% ipython --no-banner

In [1]: import numpy as np

In [2]: from numpy import linalg as LA

In [3]: np.set_printoptions(suppress=True, linewidth=120)

In [4]: tidy = lambda a: np.round(a, 1) + 0

In [5]: X = np.load("case11.npy")

In [6]: X
Out[6]: 
array([[ 0, -1, -1, -1],
       [ 1,  0, -2, -2],
       [ 1,  2,  0,  2],
       [ 1,  2, -2,  0]])

In [7]: u = np.array([1, 1, 1, 2])

In [8]: B = X + np.outer(u, np.eye(4)[2])

In [9]: tidy(LA.det(B) / LA.det(X)), tidy(1 + LA.solve(X, u)[2])
Out[9]: (np.float64(-0.5), np.float64(-0.5))

In [10]: B
Out[10]: 
array([[ 0., -1.,  0., -1.],
       [ 1.,  0., -1., -2.],
       [ 1.,  2.,  1.,  2.],
       [ 1.,  2.,  0.,  0.]])

In [11]: x0 = np.array([-1, 3, 0, 3])

In [12]: rhs = X @ x0

In [13]: coef, lr = np.zeros(4), 1 / LA.norm(X, 2) ** 2

In [14]: for i in range(300):
    ...:     coef -= lr * X.T @ (X @ coef - rhs)
    ...:     if i % 50 == 0: print(i, round(LA.norm(X @ coef - rhs), 1))
    ...: 
0 0.9
50 0.4
100 0.1
150 0.1
200 0.0
250 0.0

In [15]: tidy(LA.cond(X))
Out[15]: np.float64(7.4)

In [16]: tidy(X.mean(axis=0))
Out[16]: array([ 0.8,  0.8, -1.2, -0.2])

In [17]: np.diff(X, axis=0)
Out[17]: 
array([[ 1,  1, -1, -1],
       [ 0,  2,  2,  4],
       [ 0,  0, -2, -2]])

In [18]: X - X[0]
Out[18]: 
array([[ 0,  0,  0,  0],
       [ 1,  1, -1, -1],
       [ 1,  3,  1,  3],
       [ 1,  3, -1,  1]])

In [19]: tidy(LA.svd(X, compute_uv=False))
Out[19]: array([3.8, 3.8, 0.5, 0.5])

In [20]: Q, Rm = LA.qr(X)

In [21]: Q.shape, Rm.shape
Out[21]: ((4, 4), (4, 4))

In [22]: np.trace(Q @ Q.T)
Out[22]: np.float64(4.0)

In [23]: tidy(np.abs(np.diag(Rm)))
Out[23]: array([1.7, 1.9, 1.5, 0.8])

In [24]: tidy(Q)
Out[24]: 
array([[ 0. , -0.5,  0.2, -0.8],
       [-0.6, -0.7, -0.1,  0.4],
       [-0.6,  0.3, -0.6, -0.4],
       [-0.6,  0.3,  0.7,  0. ]])

In [25]: F = np.load("out11.npy")

In [26]: F
Out[26]: 
array([[10,  8, 15,  9],
       [ 8, 12, 12,  8],
       [15, 12, 26, 16],
       [ 9,  8, 16, 10]])

In [27]: Uu, sig, Vt = LA.svd(F)

In [28]: tidy(sig)
Out[28]: array([51.6,  5.3,  1.2,  0. ])

In [29]: np.argmax(sig[:-1] / (sig[1:] + 1e-6)) + 1
Out[29]: np.int64(3)

In [30]: B = Uu[:, :3] @ np.diag(sig[:3]) @ Vt[:3]

In [31]: tidy(LA.norm(F - B) / LA.norm(F))
Out[31]: np.float64(0.0)

In [32]: LA.matrix_rank(B)
Out[32]: np.int64(3)

In [33]: tidy(np.abs(F - B).max())
Out[33]: np.float64(0.0)

In [34]: tidy(LA.norm(F - B, 2)), tidy(sig[3])
Out[34]: (np.float64(0.0), np.float64(0.0))

In [35]: LA.matrix_rank(F, rtol=0.05)
Out[35]: np.int64(2)

In [36]: tidy(B)
Out[36]: 
array([[10.,  8., 15.,  9.],
       [ 8., 12., 12.,  8.],
       [15., 12., 26., 16.],
       [ 9.,  8., 16., 10.]])

In [37]: np.kron(np.eye(2, dtype=int), F)
Out[37]: 
array([[10,  8, 15,  9,  0,  0,  0,  0],
       [ 8, 12, 12,  8,  0,  0,  0,  0],
       [15, 12, 26, 16,  0,  0,  0,  0],
       [ 9,  8, 16, 10,  0,  0,  0,  0],
       [ 0,  0,  0,  0, 10,  8, 15,  9],
       [ 0,  0,  0,  0,  8, 12, 12,  8],
       [ 0,  0,  0,  0, 15, 12, 26, 16],
       [ 0,  0,  0,  0,  9,  8, 16, 10]])

In [38]: np.einsum("ij,ji->", F, F)
Out[38]: np.int64(2688)

In [39]: np.einsum("ii->", F)
Out[39]: np.int64(58)

In [40]: F.reshape(-1, 2)
Out[40]: 
array([[10,  8],
       [15,  9],
       [ 8, 12],
       [12,  8],
       [15, 12],
       [26, 16],
       [ 9,  8],
       [16, 10]])

In [41]: t3 = F.reshape(4, 2, -1)

In [42]: t3.shape
Out[42]: (4, 2, 2)

In [43]: t3.sum(axis=1)
Out[43]: 
array([[25, 17],
       [20, 20],
       [41, 28],
       [25, 18]])

In [44]: t3.transpose(1, 0, 2)
Out[44]: 
array([[[10,  8],
        [ 8, 12],
        [15, 12],
        [ 9,  8]],

       [[15,  9],
        [12,  8],
        [26, 16],
        [16, 10]]])

In [45]: tidy(np.sort(np.abs(LA.eigvals(F))))
Out[45]: array([ 0. ,  1.2,  5.3, 51.6])

In [46]: (F - F.T) / 2
Out[46]: 
array([[0., 0., 0., 0.],
       [0., 0., 0., 0.],
       [0., 0., 0., 0.],
       [0., 0., 0., 0.]])

In [47]: F @ F
Out[47]: 
array([[ 470,  428,  780,  484],
       [ 428,  416,  704,  440],
       [ 780,  704, 1301,  807],
       [ 484,  440,  807,  501]])

In [48]: LA.matrix_power(F, 3)
Out[48]: 
array([[24180, 22128, 40210, 24974],
       [22128, 20384, 36756, 22844],
       [40210, 36756, 66886, 41538],
       [24974, 22844, 41538, 25798]])
